>>> import numpy as np
>>> import numpy.linalg as la
>>> np.set_printoptions(precision=4, suppress=True, linewidth=140)
>>> def rd(a):
...     return np.round(a, 4) + 0
... 
>>> W0 = np.load("block15.npy")
>>> print(W0)
[[-2.1 -0.6 -0.8]
 [-0.7  0.1  0.6]
 [ 1.1  0.1 -0.6]
 [-1.9  0.5 -0.4]
 [ 1.4  0.2  0.1]
 [ 0.   0.5 -0.1]
 [ 0.  -1.   0. ]
 [-0.5 -0.8 -0.2]
 [-1.2  0.2 -1.1]
 [ 1.6 -1.2  0.4]
 [ 0.1 -0.4  0.1]
 [ 0.7  1.2 -1.7]
 [-1.8  4.8  0.9]
 [-0.7  0.8  0.5]
 [ 0.5 -1.2 -1.2]
 [-0.5  1.8  0.5]
 [ 0.6 -0.2 -2.5]
 [-0.3 -1.7  1.9]
 [-0.8 -1.1  0.1]
 [-0.6  0.2  0. ]
 [-1.8  0.6 -0.2]
 [-0.4  0.1  1.3]
 [-1.  -0.8 -0.3]
 [ 1.3 -0.4  1.4]]
>>> r0, v = W0[21], W0[7]
>>> print(r0 @ r0)
1.86
>>> pr = (r0 @ v) / (r0 @ r0) * r0
>>> print(rd(np.outer(r0, v)))
[[ 0.2   0.32  0.08]
 [-0.05 -0.08 -0.02]
 [-0.65 -1.04 -0.26]]
>>> print(rd(v - pr))
[-0.5301 -0.7925 -0.1022]
>>> def softmax(z):
...     e = np.exp(z - z.max(axis=-1, keepdims=True))
...     return e / e.sum(axis=-1, keepdims=True)
... 
>>> print(rd(softmax(W0).sum(axis=1)))
[1. 1. 1. 1. 1. 1. 1. 1. 1. 1. 1. 1. 1. 1. 1. 1. 1. 1. 1. 1. 1. 1. 1. 1.]
>>> print(rd(softmax(10 * W0[0])))
[0.     0.8808 0.1192]
>>> scores = W0 @ W0.T / np.sqrt(3)
>>> print(softmax(scores).round(6).argmax(axis=1))
[ 0 12 16 12  9 12 17  0  0  9 17 11 12 12 16 12 16 17 17 12 12 17  0 23]
>>> print(rd(softmax(scores)[0] @ W0))
[-1.3466 -0.1188 -0.4417]
